$ python3 -q
>>> import numpy as np
>>> np.set_printoptions(precision=3, suppress=True, linewidth=160)
>>> F = np.loadtxt("a.csv", delimiter=",")
>>> print(F)
[[ 2.     1.     8.505]
 [ 2.     1.     3.547]
 [ 2.     1.     2.85 ]
 [ 2.     1.    -1.724]
 [ 2.     1.     0.049]
 [ 2.     1.    -5.732]
 [ 2.     1.    -1.196]
 [ 2.     1.     1.743]
 [ 2.     1.     0.871]
 [ 2.     1.     0.6  ]
 [ 2.     1.     6.953]
 [ 2.     1.    -1.025]
 [ 2.     1.     0.658]
 [ 2.     1.    -0.963]
 [ 2.     1.     5.887]
 [ 2.     1.     5.042]
 [ 2.     1.     4.718]
 [ 2.     1.     5.861]
 [ 2.     1.    -0.191]
 [ 2.     1.     3.145]]
>>> print(np.allclose(F[:-1].T @ np.linalg.lstsq(F[:-1].T, F[-1])[0], F[-1]))
True
>>> print(np.round(np.trace(np.linalg.pinv(F) @ F), 3))
2.0
>>> print(np.abs(np.diag(np.linalg.qr(F)[1])) > 1e-9)
[ True False  True]
>>> print(round(np.linalg.norm(F, "nuc"), 3))
26.784
>>> print(np.linalg.norm(F, axis=1).argmax())
0
>>> print(np.round(np.linalg.norm(F[8] - F[6]), 3))
2.067
>>> print(np.linalg.norm(F, axis=0))
[ 8.944  4.472 17.659]
>>> print(round(float(F[8] @ F[6]), 3))
3.958
>>> print(np.round(np.linalg.norm(F) ** 2 / np.linalg.norm(F, 2) ** 2, 3))
1.197
>>> print(np.round(np.linalg.norm(F, 2) / np.linalg.norm(F), 3))
0.914
>>> print([round(float(x), 3) for x in np.linalg.svd(F, compute_uv=False)[:3]])
[18.546, 8.238, 0.0]
>>> print(np.linalg.matrix_rank(F, rtol=0.1))
2
>>> T = np.stack([F, -2 * F, F[::-1]])
>>> print((T @ F.T).shape)
(3, 20, 20)
>>> print(T.sum(axis=0))
[[  0.      0.     -5.36 ]
 [  0.      0.     -3.738]
 [  0.      0.      3.011]
 [  0.      0.      6.442]
 [  0.      0.      4.993]
 [  0.      0.     11.619]
 [  0.      0.      0.233]
 [  0.      0.     -1.085]
 [  0.      0.     -1.896]
 [  0.      0.      6.353]
 [  0.      0.     -6.353]
 [  0.      0.      1.896]
 [  0.      0.      1.085]
 [  0.      0.     -0.233]
 [  0.      0.    -11.619]
 [  0.      0.     -4.993]
 [  0.      0.     -6.442]
 [  0.      0.     -3.011]
 [  0.      0.      3.738]
 [  0.      0.      5.36 ]]
>>> print(np.linalg.norm(T, axis=(1, 2)))
[20.294 40.587 20.294]
>>> print(np.einsum("bij,cij->bc", T, T))
[[ 411.828 -823.657  113.442]
 [-823.657 1647.313 -226.885]
 [ 113.442 -226.885  411.828]]
>>> mat = np.load("w.npy")
>>> print(mat)
[[ -5   5  -8]
 [  0   0   0]
 [ -5   5  -8]
 [  0  -2  -7]
 [ -5   1  -4]
 [  0   0   0]
 [  0   0   0]
 [  0   0   0]
 [  0   0   0]
 [-10   6 -12]
 [  0   0   0]
 [ -5   3 -15]
 [ -5   1  -4]
 [ -5  -1 -11]
 [ -5  -1 -11]
 [  0  -2  -7]
 [  0   0   0]
 [-10   6 -12]
 [  0   0   0]
 [ -5   3 -15]]
>>> idx = mat[:, 0] > np.median(mat[:, 0])
>>> r0 = mat[idx].mean(axis=0) - mat[~idx].mean(axis=0)
>>> print(idx.astype(int))
[0 1 0 1 0 1 1 1 1 0 1 0 0 0 0 1 1 0 1 0]
>>> print(np.argsort(-np.abs(r0).round(6), kind="stable"))
[2 0 1]
>>> print((((mat - mat.mean(axis=0)) @ r0 > 0) == idx).mean())
0.9
>>> Y = np.c_[mat[:, :1] @ np.array([[-2]]), np.array([0, -1, -2, -3, 2, 3, 1, -1, 0, 2, -1, 1, -2, 0, 2, 0, 0, 1, 2, 1])]
>>> print(Y)
[[10  0]
 [ 0 -1]
 [10 -2]
 [ 0 -3]
 [10  2]
 [ 0  3]
 [ 0  1]
 [ 0 -1]
 [ 0  0]
 [20  2]
 [ 0 -1]
 [10  1]
 [10 -2]
 [10  0]
 [10  2]
 [ 0  0]
 [ 0  0]
 [20  1]
 [ 0  2]
 [10  1]]
>>> print(np.linalg.norm(np.linalg.qr(mat)[0].T @ Y, axis=0) ** 2 / ((Y ** 2).sum(axis=0) + 1e-12))
[1.    0.096]
>>> print(np.linalg.matrix_rank(Y))
2
>>> print(np.linalg.matrix_rank(np.c_[mat, Y]))
4
>>> print(np.round(np.linalg.lstsq(mat, Y[:, 0])[0], 3) + 0)
[-2.  0.  0.]
>>> dist = np.linalg.norm(mat[:, None] - mat[None], axis=-1)
>>> print((dist + 1e9 * np.eye(20)).round(6).argmin(axis=1))
[ 2  5  0 15 12  1  1  1  1 17  1 19  4 14 13  3  1  9  1 11]
>>> print(dist[12])
[ 5.657  6.481  5.657  6.557  0.     6.481  6.481  6.481  6.481 10.677  6.481 11.18   0.     7.28   7.28   6.557  6.481 10.677  6.481 11.18 ]
>>> print(np.linalg.norm(mat - mat.mean(axis=0), axis=1))
[ 4.871  6.552  4.871  4.575  2.632  6.552  6.552  6.552  6.552 10.57   6.552  9.681  2.632  6.077  6.077  4.575  6.552 10.57   6.552  9.681]
>>> print(np.linalg.matrix_rank(dist ** 2))
5
>>> print(np.linalg.norm(mat, axis=1))
[10.677  0.    10.677  7.28   6.481  0.     0.     0.     0.    16.733  0.    16.093  6.481 12.124 12.124  7.28   0.    16.733  0.    16.093]
>>> print(dist.shape)
(20, 20)
>>> print(np.flatnonzero(dist[12] < dist.mean() / 2))
[ 4 12]
>>> Xc = mat - mat.mean(axis=0)
>>> Uu, sigma, Vt = np.linalg.svd(Xc, full_matrices=False)
>>> print(Vt[0] * np.sign(Vt[0, np.abs(Vt[0]).argmax()]))
[ 0.472 -0.263  0.841]
>>> print(np.round(Xc.mean(axis=0), 3) + 0)
[0. 0. 0.]
>>> Xc = (mat - mat.mean(axis=0)) / mat.std(axis=0)
>>> print(Xc.std(axis=0))
[1. 1. 1.]
>>> print(np.argwhere(np.abs(Xc) > 2))
[[ 9  0]
 [17  0]]
>>> b = np.linalg.lstsq(np.delete(Xc, 1, axis=1), Xc[:, 1])[0]
>>> print(round(1 - np.var(Xc[:, 1] - np.delete(Xc, 1, axis=1) @ b), 3))
0.629
>>> print(b)
[-0.967  0.245]
>>> feats = np.loadtxt("arr.csv", delimiter=",")
>>> print(feats)
[[  0.  -2.  -5.]
 [  4.   0.   0.]
 [  8.  -3.   2.]
 [  6.  -6.   1.]
 [  4.  -2.   2.]
 [  7.   1.   5.]
 [ 11.  -1.   6.]
 [ 13.  -4.   2.]
 [ 13.   0.   0.]
 [ 11.   0.  -2.]
 [ 10.   0.  -7.]
 [  7.   0.  -7.]
 [  9.   0. -11.]
 [  7.  -4.  -9.]]
>>> dist = np.linalg.norm(feats[:, None] - feats[None], axis=-1)
>>> print((dist + 1e9 * np.eye(14)).round(6).argmin(axis=1))
[ 1  4  3  2  1  6  5  8  9  8 11 10 10 11]
>>> print(dist.shape)
(14, 14)
>>> print(np.linalg.norm(feats, axis=1))
[ 5.385  4.     8.775  8.544  4.899  8.66  12.57  13.748 13.    11.18  12.207  9.899 14.213 12.083]
>>> print(np.flatnonzero(dist[8] < dist.mean() / 2))
[8 9]
>>> print(dist[8].round(6).argsort(kind="stable")[:4])
[8 9 7 2]
>>> J = np.loadtxt("sample13.csv", delimiter=",")
>>> print(J)
[[-1.804 -1.402  1.598]
 [ 0.928 -0.036  2.964]
 [-2.625 -1.813  1.187]
 [-2.057 -1.528  1.472]
 [ 1.357  0.178  3.178]
 [-0.888 -0.944  2.056]
 [-0.155 -0.578  2.422]
 [-1.163 -1.082  1.918]
 [-1.475 -1.238  1.762]
 [ 0.61  -0.195  2.805]
 [ 0.61  -0.195  2.805]
 [-0.384 -0.692  2.308]
 [-1.989 -1.494  1.506]
 [-1.018 -1.009  1.991]
 [-4.284 -2.642  0.358]
 [-9.086 -5.043 -2.043]
 [-2.448 -1.724  1.276]
 [-2.828 -1.914  1.086]
 [ 1.432  0.216  3.216]
 [-0.52  -0.76   2.24 ]
 [ 1.252  0.126  3.126]
 [-2.034 -1.517  1.483]]
>>> Uu, sigma, Vt = np.linalg.svd(J, full_matrices=False)
>>> print(np.allclose(Uu * sigma @ Vt, J))
True
>>> print(np.cumsum(sigma ** 2) / np.sum(sigma ** 2))
[0.659 1.    1.   ]
>>> C2 = np.cov(J, rowvar=False)
>>> print(np.argsort(-J.std(axis=0).round(6), kind="stable"))
[0 1 2]
>>> print(np.argwhere(np.triu(np.abs(np.corrcoef(J.T)) > 0.8, 1)))
[[0 1]
 [0 2]
 [1 2]]
>>> print(np.median(J, axis=0))
[-1.091 -1.045  1.955]
>>> print(np.corrcoef(J.T))
[[1. 1. 1.]
 [1. 1. 1.]
 [1. 1. 1.]]
>>> print(C2.shape)
(3, 3)
>>> print(np.abs(np.diag(np.linalg.qr(J)[1])) > 1e-9)
[ True  True False]
>>> print(np.allclose(J[:-1].T @ np.linalg.lstsq(J[:-1].T, J[-1])[0], J[-1]))
True
>>> E = np.loadtxt("test0.csv", delimiter=",")
>>> print(E)
[[-6.  7.  0.  0.]
 [ 0.  0. -3.  0.]
 [ 0. -3.  0.  0.]
 [ 0.  0. -5.  0.]]
>>> Uu, sigma, Vt = np.linalg.svd(E)
>>> vecs = Vt[:(sigma > 1e-8).sum()]
>>> rng = np.random.default_rng(24)
>>> x0 = E[3] + 5 * E[1] + rng.integers(2) * np.eye(4)[0]
>>> print(x0)
[  0.   0. -20.   0.]
>>> print(np.round(vecs.T @ vecs, 3) + 0)
[[1. 0. 0. 0.]
 [0. 1. 0. 0.]
 [0. 0. 1. 0.]
 [0. 0. 0. 0.]]
>>> print(np.linalg.matrix_rank(np.vstack([E, x0])))
3
>>> print(np.diag(vecs.T @ vecs))
[1. 1. 1. 0.]
>>> P = np.triu(np.array([[0, 5, 0, 2], [1, 2, 0, 1], [3, 3, 0, 4], [2, 5, 4, 5]]), 1) + np.eye(4)
>>> Y = P @ E @ np.linalg.inv(P)
>>> print(np.round(np.poly(Y), 3) + 0)
[  1.   6.  -9. -54.   0.]
>>> print(np.trace(Y), np.trace(E))
-6.0 -6.0
>>> Y = E + rng.integers(-2, 3, (4, 3)) @ rng.integers(-2, 3, (3, 4))
>>> print(Y)
[[-7.  8.  4. -2.]
 [ 0. -3. -5. -1.]
 [ 0. -3.  0.  0.]
 [ 0.  0. -5.  0.]]
>>> print(np.abs(Y - E).sum(axis=1))
[8. 6. 0. 0.]
>>> print(Y - E)
[[-1.  1.  4. -2.]
 [ 0. -3. -2. -1.]
 [ 0.  0.  0.  0.]
 [ 0.  0.  0.  0.]]
>>> x0 = np.array([2, 9, -4, 9])
>>> print(np.sign((E @ x0).round(6)))
[ 1.  1. -1.  1.]
>>> print(np.einsum("ij,j->i", E, x0))
[ 51.  12. -27.  20.]
>>> print(E @ np.ones(4))
[ 1. -3. -3. -5.]
>>> print(E @ (2 * x0))
[102.  24. -54.  40.]
>>> print(np.linalg.norm(E @ x0) <= np.linalg.norm(E, 2) * np.linalg.norm(x0) + 1e-9)
True
>>> print((E @ x0).argmax())
0
>>> print(E @ x0)
[ 51.  12. -27.  20.]
>>> print(np.round(E @ np.linalg.pinv(E) @ E, 3) + 0)
[[-6.  7.  0.  0.]
 [ 0.  0. -3.  0.]
 [ 0. -3.  0.  0.]
 [ 0.  0. -5.  0.]]
>>> print(np.round(np.trace(np.linalg.pinv(E) @ E), 3))
3.0
>>> M = np.loadtxt("x.csv", delimiter=",")
>>> print(M)
[[-6.  4.  1.]
 [ 4.  6.  6.]
 [ 1.  6.  0.]]
>>> Q = M.astype(float).copy()
>>> for j in range(3):
...     Q[:, j] -= Q[:, :j] @ (Q[:, :j].T @ Q[:, j])
...     Q[:, j] /= np.linalg.norm(Q[:, j])
... 
>>> print(np.round(Q.T @ M, 3) + 0)
[[7.28  0.824 2.472]
 [0.    9.345 4.062]
 [0.    0.    3.792]]
>>> print(np.round(Q.T @ Q, 3) + 0)
[[1. 0. 0.]
 [0. 1. 0.]
 [0. 0. 1.]]
>>> print(Q)
[[-0.824  0.501  0.265]
 [ 0.549  0.594  0.588]
 [ 0.137  0.63  -0.764]]
>>> Xc = J - J.mean(axis=0)
>>> vecs = np.linalg.svd(Xc)[2][:2]
>>> Y = Xc - Xc @ vecs.T @ vecs
>>> print(np.round((Xc @ vecs.T).std(axis=0), 3) + 0)
[2.777 0.   ]
>>> print(np.round(Y.std(axis=0), 3) + 0)
[0. 0. 0.]
>>> print(np.diag(vecs.T @ vecs))
[0.937 0.212 0.851]
>>> print(round(np.linalg.norm(Y) / np.linalg.norm(Xc), 3))
0.0
>>> T = np.stack([M, -2 * M, M[::-1]])
>>> print(np.linalg.norm(T, axis=(1, 2)))
[13.342 26.683 13.342]
>>> print(T.shape)
(3, 3, 3)
>>> print(np.einsum("bij,cij->bc", T, T))
[[ 178. -356.  124.]
 [-356.  712. -248.]
 [ 124. -248.  178.]]
>>> print(np.linalg.det(T))
[  258. -2064.  -258.]
>>> print(np.round(np.linalg.norm(M, 1), 3), np.round(np.linalg.norm(M, np.inf), 3))
16.0 16.0
>>> theta = np.radians(90)
>>> Rm = np.eye(3)
>>> Rm[2, 2] = Rm[0, 0] = np.cos(theta)
>>> Rm[2, 0], Rm[0, 2] = -np.sin(theta), np.sin(theta)
>>> print(Rm.round(3) + 0)
[[ 0.  0.  1.]
 [ 0.  1.  0.]
 [-1.  0.  0.]]
>>> Y = M @ Rm.T
>>> print(np.round(np.linalg.det(Rm), 3), np.trace(Rm))
1.0 1.0
>>> print(np.allclose(np.linalg.norm(M, axis=1), np.linalg.norm(Y, axis=1)))
True
>>> print(np.allclose(M @ M.T, Y @ Y.T))
True
>>> print(np.linalg.svd(M, compute_uv=False), np.linalg.svd(Y, compute_uv=False))
[10.642  7.337  3.304] [10.642  7.337  3.304]
>>> r0 = np.array([-9, 2, 6])
>>> W0 = -2 * np.eye(3) + np.outer(r0, r0)
>>> print(W0)
[[ 79. -18. -54.]
 [-18.   2.  12.]
 [-54.  12.  34.]]
>>> Uu, sigma, Vt = np.linalg.svd(J)
>>> vecs = Vt[:(sigma > 1e-8).sum()]
>>> x0 = J[2] + -3 * J[4] + rng.integers(2) * np.eye(3)[2]
>>> print(x0)
[-6.696 -2.348 -7.348]
>>> print(np.allclose(vecs.T @ vecs @ x0, x0))
False
>>> print(np.diag(vecs.T @ vecs))
[0.743 0.286 0.971]
>>> m1 = np.loadtxt("data.csv", delimiter=",")
>>> print(m1)
[[ 1.     0.     0.   ]
 [ 0.     0.707  0.707]
 [ 0.    -0.707  0.707]]
>>> w1 = np.array([[2, 0], [2, 1], [0, 1]])
>>> b = np.array([1, 3])
>>> act = np.maximum(m1 @ w1 + b, 0)
>>> print(act)
[[3.    3.   ]
 [2.414 4.414]
 [0.    3.   ]]
>>> print((act > 0).astype(int))
[[1 1]
 [1 1]
 [0 1]]
>>> C = np.array([[-2, 2], [0, -1]])
>>> print(act @ C)
[[-6.     3.   ]
 [-4.828  0.414]
 [ 0.    -3.   ]]
>>> print(w1 @ C)
[[-4  4]
 [-4  3]
 [ 0 -1]]
>>> idx = rng.permutation(3)
>>> print(idx)
[1 2 0]
>>> Y = m1[idx][:, idx]
>>> print(round(np.linalg.det(Y), 3), np.round(np.linalg.det(m1[idx]), 3))
1.0 1.0
>>> print(np.round(np.trace(Y), 3))
2.414
>>> print(np.allclose(Y, m1))
False
>>> print(Y)
[[ 0.707  0.707  0.   ]
 [-0.707  0.707  0.   ]
 [ 0.     0.     1.   ]]
>>> print(np.sort(np.abs(np.linalg.eigvals(Y))))
[1. 1. 1.]
>>> Y = m1 / np.sqrt((m1 ** 2).mean(axis=1, keepdims=True))
>>> print(np.linalg.norm(Y, axis=1))
[1.732 1.732 1.732]
